% python3 -q
>>> import numpy as np
>>> from numpy import linalg as LA
>>> np.set_printoptions(precision=2, suppress=True, linewidth=100, legacy="1.25")
>>> mat = np.array([[3, 3, 2], [3, 0, 0], [2, 3, 2]])
>>> print(mat)
[[3 3 2]
 [3 0 0]
 [2 3 2]]
>>> print(np.round(mat @ LA.pinv(mat) @ mat, 2) + 0)
[[3. 3. 2.]
 [3. 0. 0.]
 [2. 3. 2.]]
>>> print(np.abs(np.diag(LA.qr(mat)[1])) > 1e-9)
[ True  True False]
>>> print(np.unique(mat.round(6), axis=0).shape)
(3, 3)
>>> print(np.allclose(mat[:-1].T @ LA.lstsq(mat[:-1].T, mat[-1])[0], mat[-1]))
True
>>> print(np.round(LA.norm(mat, 2) / LA.norm(mat), 2))
0.94
>>> print(np.argsort(-LA.norm(mat, axis=0).round(6), kind="stable")[:3])
[0 1 2]
>>> print(LA.cond(mat) > 100)
True
>>> print([round(float(x), 2) for x in LA.svd(mat, compute_uv=False)[:3]])
[6.49, 2.42, 0.0]
>>> Y = mat / np.sqrt((mat ** 2).mean(axis=1, keepdims=True))
>>> print(mat - mat.mean(axis=1, keepdims=True))
[[ 0.33  0.33 -0.67]
 [ 2.   -1.   -1.  ]
 [-0.33  0.67 -0.33]]
>>> print(Y[0])
[1.11 1.11 0.74]
>>> print(LA.norm(Y, axis=1))
[1.73 1.73 1.73]
>>> rng = np.random.default_rng(466046)
>>> E = np.array([[1, 1, 2], [1, 2, 3], [-4, 2, -1], [-5, 4, 1]]) * (rng.random((4, 3)) < 0.3)
>>> print(E)
[[ 1  0  2]
 [ 0  0  0]
 [ 0  0 -1]
 [ 0  0  0]]
>>> left, s, Vt = LA.svd(E)
>>> evecs = Vt[:(s > 1e-8).sum()]
>>> vec = E[0] + -1 * E[3] + rng.integers(2) * np.eye(3)[0]
>>> print(vec)
[1. 0. 2.]
>>> print(round(float(LA.norm(vec - evecs.T @ evecs @ vec)), 2))
0.0
>>> print(LA.matrix_rank(np.vstack([E, vec])))
2
